$ ipython --no-banner

In [1]: import numpy as np

In [2]: np.set_printoptions(precision=1, suppress=True, linewidth=200, sign=" ")

In [3]: def tidy(a):
   ...:     return np.round(a, 1) + 0
   ...: 

In [4]: X = np.array([[1.0, -0.2, -1.1, 1.3],
   ...:     [0.4, 0.2, 0.1, -0.4],
   ...:     [1.6, -0.1, 1.6, 0.5],
   ...:     [-0.5, -1.0, 0.6, 0.7],
   ...:     [-0.3, -0.1, 2.5, 0.2],
   ...:     [0.6, 0.1, 1.3, -0.3],
   ...:     [0.2, -0.7, -0.2, 0.4],
   ...:     [0.2, -0.6, -0.3, -0.6],
   ...:     [0.5, 0.7, -0.8, -1.0],
   ...:     [-0.2, 0.4, -0.2, -0.3],
   ...:     [0.5, -0.6, -0.6, 0.5]])

In [5]: rng = np.random.default_rng(151179)

In [6]: X[:, 0] = 4 * X[:, 2] + 0.3 * rng.normal(size=11)

In [7]: tidy(X)
Out[7]: 
array([[-4.4, -0.2, -1.1,  1.3],
       [ 0.6,  0.2,  0.1, -0.4],
       [ 6.6, -0.1,  1.6,  0.5],
       [ 2.5, -1. ,  0.6,  0.7],
       [10.3, -0.1,  2.5,  0.2],
       [ 5.1,  0.1,  1.3, -0.3],
       [-0.6, -0.7, -0.2,  0.4],
       [-1.7, -0.6, -0.3, -0.6],
       [-3.7,  0.7, -0.8, -1. ],
       [-0.6,  0.4, -0.2, -0.3],
       [-2.5, -0.6, -0.6,  0.5]])

In [8]: # column 0 dominates

In [9]: C2 = X.T @ X

In [10]: tidy(np.trace(C2)), tidy((X ** 2).sum())
Out[10]: (np.float64(246.1), np.float64(246.1))

In [11]: tidy(np.linalg.eigvalsh(C2)[::-1])
Out[11]: array([ 238.6,    6. ,    1.5,    0. ])

In [12]: (X @ X.T).shape
Out[12]: (11, 11)

In [13]: np.linalg.matrix_rank(C2)
Out[13]: np.int64(4)
